In [1]: import numpy as np

In [2]: np.set_printoptions(precision=1, suppress=True, linewidth=140)

In [3]: def rd(a):
   ...:     return np.round(a, 1) + 0
   ...: 

In [4]: data = np.load("x.npy")

In [5]: data
Out[5]: 
array([[ 4.2,  1.2,  0.4,  0.6],
       [-0.9,  3.9, -2.9, -0.3],
       [ 0.1, -1.7, -3.3,  2. ]])

In [6]: t3 = np.stack([data, -2 * data, data[::-1]])

In [7]: rd(t3.sum(axis=0))
Out[7]: 
array([[-4.1, -2.9, -3.7,  1.4],
       [ 0. ,  0. ,  0. ,  0. ],
       [ 4.1,  2.9,  3.7, -1.4]])

In [8]: np.linalg.matrix_rank(t3)
Out[8]: array([3, 3, 3])

In [9]: m1 = np.array([[0.0, -1.0, 0.0, 2.0],
   ...:     [0.0, 3.0, -3.0, 3.0],
   ...:     [0.0, 3.0, 2.0, 3.0],
   ...:     [0.0, -1.0, -2.0, 0.0]])

In [10]: # looks like rank 3

In [11]: U, sig, VT = np.linalg.svd(m1)

In [12]: rd(sig)
Out[12]: array([6.1, 4.1, 2.2, 0. ])

In [13]: A2 = U[:, :3] @ np.diag(sig[:3]) @ VT[:3]

In [14]: np.linalg.matrix_rank(A2)
Out[14]: np.int64(3)

In [15]: np.linalg.matrix_rank(m1, rtol=0.05)
Out[15]: np.int64(3)

In [16]: rd(A2)
Out[16]: 
array([[ 0., -1.,  0.,  2.],
       [ 0.,  3., -3.,  3.],
       [ 0.,  3.,  2.,  3.],
       [ 0., -1., -2.,  0.]])

In [17]: A2 = data / np.linalg.norm(data, axis=1, keepdims=True)

In [18]: gram = A2 @ A2.T

In [19]: (np.abs(gram) > 0.9).astype(int)
Out[19]: 
array([[1, 0, 0],
       [0, 1, 0],
       [0, 0, 1]])

In [20]: rd(gram)
Out[20]: 
array([[ 1. ,  0. , -0.1],
       [ 0. ,  1. ,  0.1],
       [-0.1,  0.1,  1. ]])

In [21]: rng = np.random.default_rng(689370)

In [22]: idx = rng.permutation(3)

In [23]: A2 = gram[:, idx] * rng.choice([-1, 1], 3)

In [24]: rd(A2)
Out[24]: 
array([[-1. ,  0. , -0.1],
       [ 0. , -1. ,  0.1],
       [ 0.1, -0.1,  1. ]])

In [25]: U, _, VT = np.linalg.svd(gram.T @ A2)

In [26]: rd(np.linalg.lstsq(gram, A2)[0])
Out[26]: 
array([[-1.,  0.,  0.],
       [ 0., -1.,  0.],
       [ 0.,  0.,  1.]])

In [27]: idx
Out[27]: array([0, 1, 2])

In [28]: X = rng.normal(size=(28, 3))

In [29]: X = 10 * X / np.linalg.norm(X, axis=1, keepdims=True)

In [30]: rd(X)
Out[30]: 
array([[ 2.5, -8.8, -4.1],
       [ 8.5, -2.6,  4.5],
       [ 2.1,  3.5,  9.1],
       [ 3.6,  0.6, -9.3],
       [ 9.4, -3.4, -0.8],
       [ 3.2,  7. ,  6.4],
       [ 2.1, -8.8, -4.2],
       [-3.3, -9.4,  1.1],
       [ 6.6, -4.7,  5.8],
       [-9.3,  2.6, -2.4],
       [ 9.5,  0.7, -3.2],
       [-2.7, -5. ,  8.3],
       [-5.5, -1.7,  8.2],
       [-6.4, -7.6,  1.1],
       [ 6.5,  6.3, -4.2],
       [-0.2, -9.8,  1.7],
       [ 5.3,  6.8,  5. ],
       [ 6.7,  4. ,  6.3],
       [ 8.7,  3.2,  3.8],
       [-6.1,  6.6,  4.4],
       [ 4.4,  3.2,  8.3],
       [-8.3, -5.1,  2.4],
       [ 4.7, -7.4,  4.9],
       [ 2.3,  3.2, -9.2],
       [ 2.2, -9.7, -1.2],
       [-6.2, -6.3, -4.6],
       [ 3.3, -8.9, -3.1],
       [ 9.3,  2.9,  2.3]])

In [31]: gram = np.cov(X, rowvar=False)

In [32]: gram.shape
Out[32]: (3, 3)

In [33]: rd(X.std(axis=0))
Out[33]: array([5.6, 5.8, 5.2])

In [34]: rd(np.polyfit(X[:, 1], X[:, 2], 1))
Out[34]: array([0.2, 1.7])

In [35]: rd(np.median(X, axis=0))
Out[35]: array([ 2.9, -2.1,  2. ])

In [36]: E = np.load("test10.npy")

In [37]: E
Out[37]: 
array([[-0.4,  0.2,  0.9,  0.5],
       [ 1.2,  1.1, -0.6, -1. ],
       [-0.4,  1.3, -1.1,  2.3],
       [-0.2,  0. , -1.7, -0.3],
       [-0.5, -0.2,  0.9,  0.4],
       [ 1.2,  0.6, -0.7, -0.7],
       [ 1. , -1.3,  0.1, -1.9],
       [-1. ,  0.7, -0.6,  0.5],
       [ 1.2,  3.9,  0.3,  0. ],
       [ 0.3,  0.4,  0.5, -0.5],
       [-0.5, -1.2, -0.3,  0.9],
       [ 1.8, -1.2,  0.3, -0.2]])

In [38]: gram = np.cov(E, rowvar=False)

In [39]: rd(np.median(E, axis=0))
Out[39]: array([ 0. ,  0.3, -0.1, -0.1])

In [40]: np.argwhere(np.triu(np.abs(np.corrcoef(E.T)) > 0.8, 1))
Out[40]: array([], shape=(0, 2), dtype=int64)

In [41]: rd(E.std(axis=0))
Out[41]: array([0.9, 1.4, 0.8, 1. ])

In [42]: np.argsort(-E.std(axis=0).round(6), kind="stable")
Out[42]: array([1, 3, 0, 2])

In [43]: rd(np.corrcoef(E[:, 2], E[:, 3])[0, 1])
Out[43]: np.float64(-0.1)

In [44]: rd(np.linalg.eigvalsh(gram)[::-1])
Out[44]: array([2.1, 1.6, 0.6, 0.3])

In [45]: W1 = np.array([[-2, 0, -1], [-2, -2, -2], [2, 0, 2], [-2, 1, 0]])

In [46]: beta = np.array([3, 1, 0])

In [47]: H = np.maximum(E @ W1 + beta, 0)

In [48]: rd(H)
Out[48]: 
array([[4.2, 1.1, 1.8],
       [0. , 0. , 0. ],
       [0. , 0.7, 0. ],
       [0.6, 0.7, 0. ],
       [5.4, 1.8, 2.7],
       [0. , 0. , 0. ],
       [7.6, 1.7, 1.8],
       [1.4, 0.1, 0. ],
       [0. , 0. , 0. ],
       [3.6, 0. , 0. ],
       [4. , 4.3, 2.3],
       [2.8, 3.2, 1.2]])

In [49]: np.linalg.matrix_rank(H)
Out[49]: np.int64(3)

In [50]: Z = np.array([[1, 2, 2], [2, 1, -1], [1, 2, 2]])

In [51]: (H @ Z).round(6).argmax(axis=1)
Out[51]: array([1, 0, 0, 0, 1, 0, 1, 1, 0, 1, 1, 1])

In [52]: W1 @ Z
Out[52]: 
array([[ -3,  -6,  -6],
       [ -8, -10,  -6],
       [  4,   8,   8],
       [  0,  -3,  -5]])

In [53]: idx = H[:, 2] > np.median(H[:, 2])

In [54]: u = H[idx].mean(axis=0) - H[~idx].mean(axis=0)

In [55]: idx.astype(int)
Out[55]: array([1, 0, 0, 0, 1, 0, 1, 0, 0, 0, 1, 1])

In [56]: rd(u)
Out[56]: array([4. , 2.2, 2. ])

In [57]: K = np.load("layer12.npy")

In [58]: K
Out[58]: 
array([[-0.9, 60.8, 41.4, 39.8],
       [ 1.2, 60.3, 40.3, 39.5],
       [ 0.8, 59.4, 41.1, 40.2],
       [ 0.2, 60. , 40.5, 40.5],
       [ 0. , 59.5, 41.4, 38.8],
       [ 1.6, 59.6, 39.2, 41.6],
       [ 0. , 60. , 38.9, 40.5],
       [-0.4, 58.8, 41.1, 40.4],
       [-0.6, 60.8, 39.3, 40.3],
       [-2.6, 59.7, 39.4, 40.7],
       [ 0.7, 60.4, 40.8, 40. ],
       [ 0. , 59.2, 39.5, 38.8]])

In [59]: Xc = K - K.mean(axis=0)

In [60]: V = np.linalg.svd(Xc)[2][:1]

In [61]: A2 = Xc - Xc @ V.T @ V

In [62]: rd(np.cov(Xc @ V.T, rowvar=False))
Out[62]: np.float64(1.2)

In [63]: rd(np.linalg.norm(A2) / np.linalg.norm(Xc))
Out[63]: np.float64(0.8)

In [64]: d = np.linalg.norm(K[:, None] - K[None], axis=-1)

In [65]: rd(np.linalg.norm(K - K.mean(axis=0), axis=1))
Out[65]: array([1.8, 1.4, 1.3, 0.5, 1.8, 2.4, 1.4, 1.5, 1.5, 2.8, 1. , 1.6])

In [66]: np.linalg.matrix_rank(d ** 2)
Out[66]: np.int64(6)

In [67]: arr = np.load("w.npy")

In [68]: arr
Out[68]: 
array([[-3.9,  0. ],
       [-4. ,  0.1]])

In [69]: w, V = np.linalg.eig(arr)

In [70]: rd(np.prod(w))
Out[70]: np.float64(-0.4)

In [71]: arr @ V[:, 0] - w[0] * V[:, 0]
Out[71]: array([0., 0.])

In [72]: w
Out[72]: array([ 0.1, -3.9])

In [73]: rd(np.sort(np.linalg.eigvals(np.linalg.inv(arr))))
Out[73]: array([-0.3, 10. ])

In [74]: rd(np.sort(np.linalg.eigvals(arr.T)))
Out[74]: array([-3.9,  0.1])

In [75]: rd(np.sort(np.linalg.eigvals(arr @ arr)))
Out[75]: array([ 0. , 15.2])

In [76]: idx = rng.permutation(2)

In [77]: A2 = arr[:, idx] * rng.choice([-1, 1], 2)

In [78]: A2
Out[78]: 
array([[-3.9, -0. ],
       [-4. , -0.1]])

In [79]: U, _, VT = np.linalg.svd(arr.T @ A2)

In [80]: rd(np.linalg.lstsq(arr, A2)[0])
Out[80]: 
array([[ 1.,  0.],
       [ 0., -1.]])

In [81]: idx
Out[81]: array([0, 1])

In [82]: rd(np.linalg.norm(A2[1] - A2[0]))
Out[82]: np.float64(0.1)

In [83]: rd(np.linalg.norm(A2, 1)), rd(np.linalg.norm(A2, np.inf))
Out[83]: (np.float64(7.9), np.float64(4.1))

In [84]: np.linalg.norm(A2, axis=1).argmax()
Out[84]: np.int64(1)

In [85]: rd(np.linalg.norm(A2) ** 2 / np.linalg.norm(A2, 2) ** 2)
Out[85]: np.float64(1.0)

In [86]: feats = np.load("a.npy")

In [87]: feats
Out[87]: 
array([[-3.,  1.,  0.],
       [ 0., -3.,  1.],
       [ 0.,  0., -3.]])

In [88]: np.linalg.matrix_rank(feats - feats[0, 0] * np.eye(3))
Out[88]: np.int64(2)

In [89]: np.prod(np.diag(feats)), rd(np.linalg.det(feats))
Out[89]: (np.float64(-27.0), np.float64(-27.0))

In [90]: rd(np.linalg.matrix_power(feats - np.diag(np.diag(feats)), 3))
Out[90]: 
array([[0., 0., 0.],
       [0., 0., 0.],
       [0., 0., 0.]])

In [91]: rd(np.linalg.eigvals(feats))
Out[91]: array([-3., -3., -3.])

In [92]: np.poly(feats)
Out[92]: array([ 1.,  9., 27., 27.])

In [93]: np.kron(np.eye(2, dtype=int), feats)
Out[93]: 
array([[-3.,  1.,  0., -0.,  0.,  0.],
       [ 0., -3.,  1.,  0., -0.,  0.],
       [ 0.,  0., -3.,  0.,  0., -0.],
       [-0.,  0.,  0., -3.,  1.,  0.],
       [ 0., -0.,  0.,  0., -3.,  1.],
       [ 0.,  0., -0.,  0.,  0., -3.]])

In [94]: rd(np.linalg.det(feats[::-1]))
Out[94]: np.float64(27.0)

In [95]: w, V = np.linalg.eig(feats)

In [96]: rd(np.sort(np.linalg.eigvals(np.linalg.inv(feats))))
Out[96]: array([-0.3, -0.3, -0.3])

In [97]: A2 = np.array([[2, 2, 1], [1, 0, 1]])

In [98]: Z = np.kron(A2, feats)

In [99]: np.linalg.matrix_rank(Z)
Out[99]: np.int64(6)

In [100]: q, V = np.linalg.qr(feats[:, :2])[0], np.linalg.qr(feats[:, 2:])[0]

In [101]: sig = np.linalg.svd(q.T @ V, compute_uv=False)

In [102]: rd(sig)
Out[102]: array([0.3])

In [103]: A = np.array([[60, -3, -2, 2, -1],
     ...:     [1, 102, -3, 0, 1],
     ...:     [-3, -2, 81, 1, -3],
     ...:     [1, 2, -1, 57, -1],
     ...:     [-3, 2, 3, 0, 82]])

In [104]: np.einsum("ii->", A)
Out[104]: np.int64(382)

In [105]: rd(np.linalg.eigvals(A).sum().real)
Out[105]: np.float64(382.0)

In [106]: gram = A.T @ A

In [107]: gram
Out[107]: 
array([[ 3620,   -76,  -376,   174,  -297],
       [  -76, 10425,  -458,   106,   273],
       [ -376,  -458,  6584,    20,     3],
       [  174,   106,    20,  3254,   -62],
       [ -297,   273,     3,   -62,  6736]])

In [108]: np.trace(gram), (A ** 2).sum()
Out[108]: (np.int64(30619), np.int64(30619))

In [109]: np.allclose(gram, gram.T)
Out[109]: True

In [110]: w, V = np.linalg.eig(gram)

In [111]: rd(gram @ V[:, 0] - w[0] * V[:, 0])
Out[111]: array([0., 0., 0., 0., 0.])

In [112]: rd(np.sort(np.linalg.eigvals(gram.T)))
Out[112]: array([ 3172.5,  3622.3,  6552.8,  6771.3, 10500.1])

In [113]: rd(np.sort(np.linalg.eigvals(np.linalg.inv(gram))))
Out[113]: array([0., 0., 0., 0., 0.])
